% ipython --no-banner

In [1]: import numpy as np

In [2]: from numpy import linalg as LA

In [3]: np.set_printoptions(precision=2, suppress=True, linewidth=200, floatmode="fixed")

In [4]: def rd(a):
   ...:     return np.round(a, 2) + 0
   ...: 

In [5]: X = np.load("case12.npy")

In [6]: X
Out[6]: 
array([[0.00, 3.00, 0.00, 0.00],
       [3.00, 2.00, 3.00, 0.00],
       [0.00, 3.00, 2.00, 3.00],
       [0.00, 0.00, 3.00, 3.00]])

In [7]: C2 = X.T @ X

In [8]: np.allclose(C2, C2.T)
Out[8]: True

In [9]: C2
Out[9]: 
array([[ 9.00,  6.00,  9.00,  0.00],
       [ 6.00, 22.00, 12.00,  9.00],
       [ 9.00, 12.00, 22.00, 15.00],
       [ 0.00,  9.00, 15.00, 18.00]])

In [10]: F = np.load("mat.npy")

In [11]: F
Out[11]: 
array([[ 4,  4,  4],
       [ 4,  8,  8],
       [ 4,  8, 12]])

In [12]: rng = np.random.default_rng(599)

In [13]: lab = rng.permutation(3)

In [14]: M2 = F[:, lab] * rng.choice([-1, 1], 3)

In [15]: M2
Out[15]: 
array([[ 4, -4,  4],
       [ 8, -8,  4],
       [12, -8,  4]])

In [16]: U, _, Vh = LA.svd(F.T @ M2)

In [17]: lab
Out[17]: array([2, 1, 0])

In [18]: rd(LA.lstsq(F, M2)[0])
Out[18]: 
array([[ 0.00,  0.00,  1.00],
       [ 0.00, -1.00,  0.00],
       [ 1.00,  0.00,  0.00]])

In [19]: (F - F.T) / 2
Out[19]: 
array([[0.00, 0.00, 0.00],
       [0.00, 0.00, 0.00],
       [0.00, 0.00, 0.00]])

In [20]: rd(LA.det(F))
Out[20]: np.float64(64.0)

In [21]: (F + F.T) / 2
Out[21]: 
array([[ 4.00,  4.00,  4.00],
       [ 4.00,  8.00,  8.00],
       [ 4.00,  8.00, 12.00]])

In [22]: np.allclose(F, F.T)
Out[22]: True

In [23]: LA.matrix_power(F, 2)
Out[23]: 
array([[ 48,  80,  96],
       [ 80, 144, 176],
       [ 96, 176, 224]])

In [24]: assert F == F.T
Traceback (most recent call last):
  Cell In[24], line 1
    assert F == F.T
ValueError: The truth value of an array with more than one element is ambiguous. Use a.any() or a.all()


In [25]: np.trace(F)
Out[25]: np.int64(24)

In [26]: rd(np.sort(np.abs(LA.eigvals(F))))
Out[26]: array([ 1.23,  2.57, 20.20])

In [27]: vec = np.ones(3)

In [28]: for _ in range(3):
    ...:     vec = F @ vec
    ...:     vec /= LA.norm(vec)
    ...:     print(round(vec @ F @ vec, 2))
    ...: 
20.17
20.2
20.2

In [29]: rd(LA.eigvalsh(F)[-1])
Out[29]: np.float64(20.2)

In [30]: C2 = F.T @ F

In [31]: C2
Out[31]: 
array([[ 48,  80,  96],
       [ 80, 144, 176],
       [ 96, 176, 224]])

In [32]: (F @ F.T).shape
Out[32]: (3, 3)

In [33]: E = np.load("m.npy")

In [34]: E
Out[34]: 
array([[-6.00,  9.00,  0.00],
       [ 0.00,  4.00,  0.00],
       [ 0.00,  0.00,  0.00]])

In [35]: # triangular: eigenvalues sit on the diagonal

In [36]: proj = np.triu(np.array([[-1, 4, -6], [4, -2, 7], [2, 8, 0]]), 1) + np.eye(3)

In [37]: M2 = proj @ E @ LA.inv(proj)

In [38]: np.trace(M2), np.trace(E)
Out[38]: (np.float64(-2.0), np.float64(-2.0))

In [39]: LA.matrix_rank(M2)
Out[39]: np.int64(2)

In [40]: proj @ E - E @ proj
Out[40]: 
array([[  0.00,  40.00, -99.00],
       [  0.00,   0.00, -28.00],
       [  0.00,   0.00,   0.00]])

In [41]: np.poly(M2)
Out[41]: array([  1.00,   2.00, -24.00,   0.00])

In [42]: np.unique(E.round(6), axis=0).shape
Out[42]: (3, 3)

In [43]: LA.lstsq(E[:-1].T, E[-1])[2]
Out[43]: np.int32(2)

In [44]: rd(np.trace(LA.pinv(E) @ E))
Out[44]: np.float64(2.0)

In [45]: M2 = E[0, 0] * E[1:] - np.outer(E[1:, 0], E[0])

In [46]: M2
Out[46]: 
array([[  0.00, -24.00,  -0.00],
       [  0.00,  -0.00,  -0.00]])

In [47]: E[:, 0] / E[0, 0]
Out[47]: array([ 1.00, -0.00, -0.00])

In [48]: np.flatnonzero(~M2.round(6).any(axis=1))
Out[48]: array([1])

In [49]: mat = np.load("data.npy")

In [50]: mat
Out[50]: 
array([[-4.00, -1.00,  1.00,  2.00],
       [-3.00, -4.00,  3.00,  0.00],
       [-9.00, -7.00,  6.00,  2.00],
       [-6.00, -2.00,  2.00,  3.00]])

In [51]: rd(LA.norm(mat[3], 1)), rd(LA.norm(mat[3], np.inf))
Out[51]: (np.float64(13.0), np.float64(6.0))

In [52]: mat[3] @ mat[1]
Out[52]: np.float64(32.0)

In [53]: J = np.vander(np.arange(5) - 1, 4, increasing=True)

In [54]: J
Out[54]: 
array([[ 1, -1,  1, -1],
       [ 1,  0,  0,  0],
       [ 1,  1,  1,  1],
       [ 1,  2,  4,  8],
       [ 1,  3,  9, 27]])

In [55]: proj = J @ LA.solve(J.T @ J, J.T)

In [56]: rd(np.trace(proj))
Out[56]: np.float64(4.0)

In [57]: np.allclose(proj @ proj, proj)
Out[57]: True

In [58]: rd(proj @ J[:, 3])
Out[58]: array([-1.00,  0.00,  1.00,  8.00, 27.00])

In [59]: q, vecs = LA.qr(J[:, :3])[0], LA.qr(J[:, 3:])[0]

In [60]: sigma = LA.svd(q.T @ vecs, compute_uv=False)

In [61]: rd(LA.norm(q @ q.T - vecs @ vecs.T, 2))
Out[61]: np.float64(1.0)

In [62]: M2 = np.c_[J[:, :1] @ np.array([[0]]), np.array([0, 3, 1, 1, 1])]

In [63]: M2
Out[63]: 
array([[0, 0],
       [0, 3],
       [0, 1],
       [0, 1],
       [0, 1]])

In [64]: rd(LA.norm(M2 - J @ LA.lstsq(J, M2)[0], axis=0))
Out[64]: array([0.00, 1.08])

In [65]: q = J.astype(float).copy()

In [66]: for j in range(4):
    ...:     q[:, j] -= q[:, :j] @ (q[:, :j].T @ q[:, j])
    ...:     q[:, j] /= LA.norm(q[:, j])
    ...: 

In [67]: rd(q)
Out[67]: 
array([[ 0.45, -0.63,  0.53, -0.32],
       [ 0.45, -0.32, -0.27,  0.63],
       [ 0.45,  0.00, -0.53,  0.00],
       [ 0.45,  0.32, -0.27, -0.63],
       [ 0.45,  0.63,  0.53,  0.32]])

In [68]: rd(q.T @ J)
Out[68]: 
array([[ 2.24,  2.24,  6.71, 15.65],
       [ 0.00,  3.16,  6.32, 20.24],
       [ 0.00,  0.00,  3.74, 11.22],
       [ 0.00,  0.00,  0.00,  3.79]])

In [69]: rd(q.T @ q)
Out[69]: 
array([[1.00, 0.00, 0.00, 0.00],
       [0.00, 1.00, 0.00, 0.00],
       [0.00, 0.00, 1.00, 0.00],
       [0.00, 0.00, 0.00, 1.00]])

In [70]: w1 = np.array([[1, 0, 2, -2, -3, 2],
    ...:     [-2, 2, -3, 1, 2, -3],
    ...:     [-2, 0, 3, 2, -1, 1],
    ...:     [1, 1, -1, -1, 3, 2]])

In [71]: coef = np.array([6, 6, 1, 0, 9, 7])

In [72]: H = np.maximum(J @ w1 + coef, 0)

In [73]: (H > 0).astype(int)
Out[73]: 
array([[1, 1, 1, 0, 0, 1],
       [1, 1, 1, 0, 1, 1],
       [1, 1, 1, 0, 1, 1],
       [1, 1, 1, 0, 1, 1],
       [1, 1, 0, 0, 1, 1]])

In [74]: C = np.array([[-3, -1], [-3, 1], [3, -2], [-3, 0], [-1, -3], [1, 1]])

In [75]: H @ C
Out[75]: 
array([[  14,  -12],
       [ -27,  -16],
       [ -34,  -20],
       [ -67,  -54],
       [-168, -160]])

In [76]: w1 @ C
Out[76]: 
array([[ 14,   6],
       [-17,   1],
       [ 11,   0],
       [ -7,  -5]])

In [77]: (H @ C).round(6).argmax(axis=1)
Out[77]: array([0, 1, 1, 1, 1])

In [78]: M2 = np.array([[3, -3, 3, -1, 2, 3],
    ...:     [0, -3, 2, -2, 0, -2],
    ...:     [-2, -1, 0, -2, 2, -1],
    ...:     [2, -1, 0, -2, -2, 2],
    ...:     [-3, 2, 3, 2, -2, -1],
    ...:     [2, -1, -3, 0, 3, 2]])

In [79]: K = np.triu(M2, 1)

In [80]: K
Out[80]: 
array([[ 0, -3,  3, -1,  2,  3],
       [ 0,  0,  2, -2,  0, -2],
       [ 0,  0,  0, -2,  2, -1],
       [ 0,  0,  0,  0, -2,  2],
       [ 0,  0,  0,  0,  0, -1],
       [ 0,  0,  0,  0,  0,  0]])

In [81]: [int(LA.matrix_rank(LA.matrix_power(K, p))) for p in range(1, 7)]
Out[81]: [5, 4, 3, 2, 1, 0]

In [82]: np.prod(np.diag(K)), rd(LA.det(K))
Out[82]: (np.int64(0), np.float64(0.0))

In [83]: rd(np.sort(LA.eigvals(K)))
Out[83]: array([0.00, 0.00, 0.00, 0.00, 0.00, 0.00])

In [84]: K @ K
Out[84]: 
array([[ 0,  0, -6,  0,  8, -1],
       [ 0,  0,  0, -4,  8, -6],
       [ 0,  0,  0,  0,  4, -6],
       [ 0,  0,  0,  0,  0,  2],
       [ 0,  0,  0,  0,  0,  0],
       [ 0,  0,  0,  0,  0,  0]])

In [85]: try:
    ...:     LA.inv(K)
    ...: except LA.LinAlgError as e:
    ...:     print(repr(e))
    ...: 
LinAlgError('Singular matrix')

In [86]: LA.matrix_rank(K - K[0, 0] * np.eye(6))
Out[86]: np.int64(5)
